$ python -q
>>> import numpy as np
>>> from numpy import linalg as LA
>>> np.set_printoptions(precision=2, suppress=True, linewidth=120)
>>> def tidy(a):
...     return np.round(a, 2) + 0
... 
>>> feats = np.load("data.npy")
>>> feats
array([[ 0.91,  4.57, -1.8 ,  0.03],
       [ 2.73,  1.45,  3.68,  1.38],
       [ 2.82,  1.79,  2.72,  2.54],
       [-1.67,  0.3 ,  4.52, -1.29],
       [ 0.49, -2.12,  4.46,  0.65],
       [ 2.77, -1.26, -3.62,  1.63],
       [ 1.3 , -1.99, -4.35,  0.64],
       [ 3.81, -0.72,  3.16,  0.02],
       [ 0.84,  1.86,  2.88, -3.54],
       [-2.58,  3.45, -2.23,  1.22],
       [ 2.02,  0.13,  1.59,  4.29],
       [ 1.9 ,  3.13,  3.08,  1.45]])
>>> U, sig, vt = LA.svd(feats, full_matrices=False)
>>> (sig > 1e-8).sum()
np.int64(4)
>>> print(tidy(np.abs(vt[0])))
[0.3  0.16 0.94 0.07]
>>> tidy(U.T @ U)
array([[1., 0., 0., 0.],
       [0., 1., 0., 0.],
       [0., 0., 1., 0.],
       [0., 0., 0., 1.]])
>>> print(tidy(np.sqrt((sig ** 2).sum())), tidy(LA.norm(feats)))
17.32 17.32
>>> G = np.cov(feats, rowvar=False)
>>> tidy(LA.eigvalsh(G)[::-1])
array([10.67,  5.8 ,  3.88,  2.18])
>>> tidy(np.corrcoef(feats.T))
array([[ 1.  , -0.26,  0.09,  0.32],
       [-0.26,  1.  ,  0.  , -0.08],
       [ 0.09,  0.  ,  1.  , -0.17],
       [ 0.32, -0.08, -0.17,  1.  ]])
>>> tidy(np.corrcoef(feats[:, 2], feats[:, 1])[0, 1])
np.float64(0.0)
>>> print(tidy(np.polyfit(feats[:, 2], feats[:, 1], 1)))
[0.   0.88]
>>> print(tidy(np.median(feats, axis=0)))
[1.6  0.88 2.8  0.94]
>>> print(np.argwhere(np.triu(np.abs(np.corrcoef(feats.T)) > 0.8, 1)))
[]
